$ ipython --no-banner

In [1]: import numpy as np

In [2]: np.set_printoptions(precision=1, suppress=True, linewidth=160, sign=" ")

In [3]: rng = np.random.default_rng(696)

In [4]: X = np.eye(7, dtype=int)[rng.permutation(7)] * np.array([1, -2, -3, 3, 3, 3, -3])

In [5]: print(X)
[[ 1  0  0  0  0  0  0]
 [ 0 -2  0  0  0  0  0]
 [ 0  0  0  0  3  0  0]
 [ 0  0  0  0  0  0 -3]
 [ 0  0  0  3  0  0  0]
 [ 0  0  0  0  0  3  0]
 [ 0  0 -3  0  0  0  0]]

In [6]: # 4 groups of indices that never mix

In [7]: print(np.unravel_index(np.abs(X).argmax(), X.shape))
(np.int64(2), np.int64(4))

In [8]: print(round(np.linalg.norm(X), 1))
7.1

In [9]: W1 = np.array([[-3, -3], [-2, -2], [-3, -3], [0, 3], [3, 1], [3, -2], [-1, 2]])

In [10]: coef = np.array([9, -4])

In [11]: hid = np.maximum(X @ W1 + coef, 0)

In [12]: print(hid)
[[  6   0]
 [ 13   0]
 [ 18   0]
 [ 12   0]
 [  9   5]
 [ 18   0]
 [ 18   5]]

In [13]: print(np.linalg.matrix_rank(hid))
2

In [14]: print((hid > 0).astype(int))
[[ 1  0]
 [ 1  0]
 [ 1  0]
 [ 1  0]
 [ 1  1]
 [ 1  0]
 [ 1  1]]

In [15]: Z = np.array([[2, -2], [2, 2]])

In [16]: print(W1 @ Z)
[[-12   0]
 [ -8   0]
 [-12   0]
 [  6   6]
 [  8  -4]
 [  2 -10]
 [  2   6]]

In [17]: out = np.c_[hid[:, :1] @ np.array([[3]]), np.array([1, 2, -2, 0, 1, 2, 1])]

In [18]: print(out)
[[18  1]
 [39  2]
 [54 -2]
 [36  0]
 [27  1]
 [54  2]
 [54  1]]

In [19]: print(np.linalg.matrix_rank(out))
2

In [20]: print(np.linalg.matrix_rank(np.c_[hid, out]))
3

In [21]: print(np.round(np.linalg.lstsq(hid, out[:, 0])[0], 1) + 0)
[ 3.  0.]

In [22]: print(np.linalg.norm(np.linalg.qr(hid)[0].T @ out, axis=0) ** 2 / ((out ** 2).sum(axis=0) + 1e-12))
[ 1.   0.2]

In [23]: vec = np.array([0, 2])

In [24]: rhs = out @ vec

In [25]: print(rhs)
[ 2  4 -4  0  2  4  2]

In [26]: print(np.linalg.lstsq(out, rhs)[0])
[ 0.  2.]

In [27]: print(np.round(np.linalg.pinv(out) @ out, 1) + 0)
[[ 1.  0.]
 [ 0.  1.]]

In [28]: rhs = rhs + 0.1 * rng.normal(size=7)

In [29]: print(rhs.round(1) + 0)
[ 2.2  3.9 -4.1  0.   1.8  4.1  2. ]

In [30]: coef, *_ = np.linalg.lstsq(out, rhs)

In [31]: print(coef.round())
[-0.  2.]

In [32]: print(X @ X.T)
[[ 1  0  0  0  0  0  0]
 [ 0  4  0  0  0  0  0]
 [ 0  0  9  0  0  0  0]
 [ 0  0  0  9  0  0  0]
 [ 0  0  0  0  9  0  0]
 [ 0  0  0  0  0  9  0]
 [ 0  0  0  0  0  0  9]]

In [33]: print(X.T @ X)
[[ 1  0  0  0  0  0  0]
 [ 0  4  0  0  0  0  0]
 [ 0  0  9  0  0  0  0]
 [ 0  0  0  9  0  0  0]
 [ 0  0  0  0  9  0  0]
 [ 0  0  0  0  0  9  0]
 [ 0  0  0  0  0  0  9]]

In [34]: print(np.linalg.pinv(X))
[[ 1.   0.   0.   0.   0.   0.   0. ]
 [ 0.  -0.5  0.   0.   0.   0.   0. ]
 [ 0.   0.   0.   0.   0.   0.  -0.3]
 [ 0.   0.   0.   0.   0.3  0.   0. ]
 [ 0.   0.   0.3  0.   0.   0.   0. ]
 [ 0.   0.   0.   0.   0.   0.3  0. ]
 [ 0.   0.   0.  -0.3  0.   0.   0. ]]

In [35]: print(np.linalg.norm(X, axis=0))
[ 1.  2.  3.  3.  3.  3.  3.]

In [36]: m1 = np.load("test14.npy")

In [37]: print(m1)
[[ 0  0  1  0  0  1  1  0  0  0  0  0]
 [ 0  0  1  0  1  1  1  0  0  0  0  0]
 [ 1  1  0  0  1  1  1  0  0  0  0  0]
 [ 0  0  0  0  0  0  0  1  1  1  1  0]
 [ 0  1  1  0  0  0  1  0  0  0  0  0]
 [ 1  1  1  0  0  0  0  0  0  0  0  0]
 [ 1  1  1  0  1  0  0  0  0  0  0  0]
 [ 0  0  0  1  0  0  0  0  1  1  0  1]
 [ 0  0  0  1  0  0  0  1  0  1  1  1]
 [ 0  0  0  1  0  0  0  1  1  0  0  1]
 [ 0  0  0  1  0  0  0  0  1  0  0  1]
 [ 0  0  0  0  0  0  0  1  1  1  1  0]]

In [38]: # 2 groups of indices that never mix

In [39]: w, evecs = np.linalg.eigvalsh(m1)
ValueError: too many values to unpack (expected 2)


In [40]: w, evecs = np.linalg.eigh(m1)

In [41]: print(np.round(evecs @ np.diag(w) @ evecs.T, 1) + 0)
[[ 0.  0.  1.  0.  0.  1.  1.  0.  0.  0.  0.  0.]
 [ 0.  0.  1.  0.  1.  1.  1.  0.  0.  0.  0.  0.]
 [ 1.  1.  0.  0.  1.  1.  1.  0.  0.  0.  0.  0.]
 [ 0.  0.  0.  0.  0.  0.  0.  1.  1.  1.  1.  0.]
 [ 0.  1.  1.  0.  0.  0.  1.  0.  0.  0.  0.  0.]
 [ 1.  1.  1.  0.  0.  0.  0.  0.  0.  0.  0.  0.]
 [ 1.  1.  1.  0.  1.  0.  0.  0.  0.  0.  0.  0.]
 [ 0.  0.  0.  1.  0.  0.  0.  0.  1.  1.  0.  1.]
 [ 0.  0.  0.  1.  0.  0.  0.  1.  0.  1.  1.  1.]
 [ 0.  0.  0.  1.  0.  0.  0.  1.  1.  0.  0.  1.]
 [ 0.  0.  0.  1.  0.  0.  0.  0.  1.  0.  0.  1.]
 [ 0.  0.  0.  0.  0.  0.  0.  1.  1.  1.  1.  0.]]

In [42]: print(w.round(1) + 0)
[-2.2 -2.  -1.5 -1.2 -1.  -1.   0.   0.   0.4  0.7  3.8  4.1]

In [43]: print(np.round(np.linalg.svd(m1, compute_uv=False), 1) + 0)
[ 4.1  3.8  2.2  2.   1.5  1.2  1.   1.   0.7  0.4  0.   0. ]

In [44]: print(np.round(evecs.T @ m1 @ evecs, 1) + 0)
[[-2.2  0.   0.   0.   0.   0.   0.   0.   0.   0.   0.   0. ]
 [ 0.  -2.   0.   0.   0.   0.   0.   0.   0.   0.   0.   0. ]
 [ 0.   0.  -1.5  0.   0.   0.   0.   0.   0.   0.   0.   0. ]
 [ 0.   0.   0.  -1.2  0.   0.   0.   0.   0.   0.   0.   0. ]
 [ 0.   0.   0.   0.  -1.   0.   0.   0.   0.   0.   0.   0. ]
 [ 0.   0.   0.   0.   0.  -1.   0.   0.   0.   0.   0.   0. ]
 [ 0.   0.   0.   0.   0.   0.   0.   0.   0.   0.   0.   0. ]
 [ 0.   0.   0.   0.   0.   0.   0.   0.   0.   0.   0.   0. ]
 [ 0.   0.   0.   0.   0.   0.   0.   0.   0.4  0.   0.   0. ]
 [ 0.   0.   0.   0.   0.   0.   0.   0.   0.   0.7  0.   0. ]
 [ 0.   0.   0.   0.   0.   0.   0.   0.   0.   0.   3.8  0. ]
 [ 0.   0.   0.   0.   0.   0.   0.   0.   0.   0.   0.   4.1]]

In [45]: print(np.round(evecs.T @ evecs, 1) + 0)
[[ 1.  0.  0.  0.  0.  0.  0.  0.  0.  0.  0.  0.]
 [ 0.  1.  0.  0.  0.  0.  0.  0.  0.  0.  0.  0.]
 [ 0.  0.  1.  0.  0.  0.  0.  0.  0.  0.  0.  0.]
 [ 0.  0.  0.  1.  0.  0.  0.  0.  0.  0.  0.  0.]
 [ 0.  0.  0.  0.  1.  0.  0.  0.  0.  0.  0.  0.]
 [ 0.  0.  0.  0.  0.  1.  0.  0.  0.  0.  0.  0.]
 [ 0.  0.  0.  0.  0.  0.  1.  0.  0.  0.  0.  0.]
 [ 0.  0.  0.  0.  0.  0.  0.  1.  0.  0.  0.  0.]
 [ 0.  0.  0.  0.  0.  0.  0.  0.  1.  0.  0.  0.]
 [ 0.  0.  0.  0.  0.  0.  0.  0.  0.  1.  0.  0.]
 [ 0.  0.  0.  0.  0.  0.  0.  0.  0.  0.  1.  0.]
 [ 0.  0.  0.  0.  0.  0.  0.  0.  0.  0.  0.  1.]]

In [46]: print(np.linalg.eigvalsh(m1 + -1 * np.eye(12)))
[-3.2 -3.  -2.5 -2.2 -2.  -2.  -1.  -1.  -0.6 -0.3  2.8  3.1]

In [47]: print((w > 1e-8).sum(), (w < -1e-8).sum())
4 6

In [48]: u = np.array([-4, 3, 1, 4, 1, 4, -4, -3, -5]) + 0.5

In [49]: A = np.eye(9) - 2 * np.outer(u, u) / (u @ u)

In [50]: print(A.round(1) + 0)
[[ 0.8  0.2  0.1  0.3  0.1  0.3 -0.2 -0.2 -0.3]
 [ 0.2  0.8 -0.1 -0.3 -0.1 -0.3  0.2  0.2  0.3]
 [ 0.1 -0.1  1.  -0.1  0.  -0.1  0.1  0.1  0.1]
 [ 0.3 -0.3 -0.1  0.6 -0.1 -0.4  0.3  0.2  0.4]
 [ 0.1 -0.1  0.  -0.1  1.  -0.1  0.1  0.1  0.1]
 [ 0.3 -0.3 -0.1 -0.4 -0.1  0.6  0.3  0.2  0.4]
 [-0.2  0.2  0.1  0.3  0.1  0.3  0.8 -0.2 -0.3]
 [-0.2  0.2  0.1  0.2  0.1  0.2 -0.2  0.9 -0.2]
 [-0.3  0.3  0.1  0.4  0.1  0.4 -0.3 -0.2  0.6]]

In [51]: vec = np.array([-1, -1, -2, -2, 1, 2, 3, 2, -1])

In [52]: a = np.maximum(A @ vec, 0)

In [53]: print(A.T @ a)
[ 0.3 -0.3 -0.1 -0.4  1.2  2.7  2.5  1.6  0.4]

In [54]: print(np.tanh(A @ vec))
[-0.9 -0.2 -0.9 -0.7  0.9  1.   1.   0.9 -1. ]

In [55]: print(a)
[ 0.   0.   0.   0.   1.3  3.   2.2  1.4  0. ]

In [56]: print(np.flatnonzero(a > 1e-9))
[ 4  5  6  7]

In [57]: E = np.array([[2, 10, -8, -4, 2, 8, 2, -2, -4],
    ...:     [-3, -15, 12, 6, -3, -12, -3, 3, 6],
    ...:     [-2, -10, 8, 4, -2, -8, -2, 2, 4],
    ...:     [3, 15, -12, -6, 3, 12, 3, -3, -6]])

In [58]: Uu, s, vt = np.linalg.svd(E)

In [59]: print(s.round(1) + 0)
[ 42.4   0.    0.    0. ]

In [60]: out = Uu[:, :1] @ np.diag(s[:1]) @ vt[:1]

In [61]: print(round(np.linalg.norm(E - out, 2), 1), round(s[1], 1))
0.0 0.0

In [62]: print(np.round(np.abs(E - out).max(), 1))
0.0

In [63]: print(np.allclose(E[:-1].T @ np.linalg.lstsq(E[:-1].T, E[-1])[0], E[-1]))
True

In [64]: print(round(float(np.trace(np.linalg.pinv(E) @ E)), 1))
1.0

In [65]: E @ E
ValueError: matmul: Input operand 1 has a mismatch in its core dimension 0, with gufunc signature (n?,k),(k,m?)->(n?,m?) (size 4 is different from 9)


In [66]: cov = E.T @ E

In [67]: print(np.linalg.matrix_rank(cov))
1

In [68]: print((E @ E.T).shape)
(4, 4)

In [69]: print(np.round(np.linalg.eigvalsh(cov)[::-1], 1) + 0)
[ 1794.     0.     0.     0.     0.     0.     0.     0.     0.]

In [70]: print(np.round(np.linalg.svd(E, compute_uv=False) ** 2, 1) + 0)
[ 1794.     0.     0.     0.]

In [71]: out = np.array([[6, 6],
    ...:     [9, -1],
    ...:     [0, -3],
    ...:     [-5, -7],
    ...:     [-4, 5],
    ...:     [-1, 3],
    ...:     [2, 5],
    ...:     [-1, 2],
    ...:     [-3, 8]])

In [72]: print(np.einsum("ik,kj->ij", E, out))
[[ 124   62]
 [-186  -93]
 [-124  -62]
 [ 186   93]]

In [73]: print(np.vstack([E, out.T]).shape)
(6, 9)

In [74]: out @ E
ValueError: matmul: Input operand 1 has a mismatch in its core dimension 0, with gufunc signature (n?,k),(k,m?)->(n?,m?) (size 4 is different from 2)


In [75]: print(np.einsum("ij->j", E))
[ 0  0  0  0  0  0  0  0  0]

In [76]: print(out.T @ E.T)
[[ 124 -186 -124  186]
 [  62  -93  -62   93]]

In [77]: print(np.linalg.matrix_rank(np.vstack([E, out.T])))
3

In [78]: print(np.linalg.matrix_rank(E @ out))
1
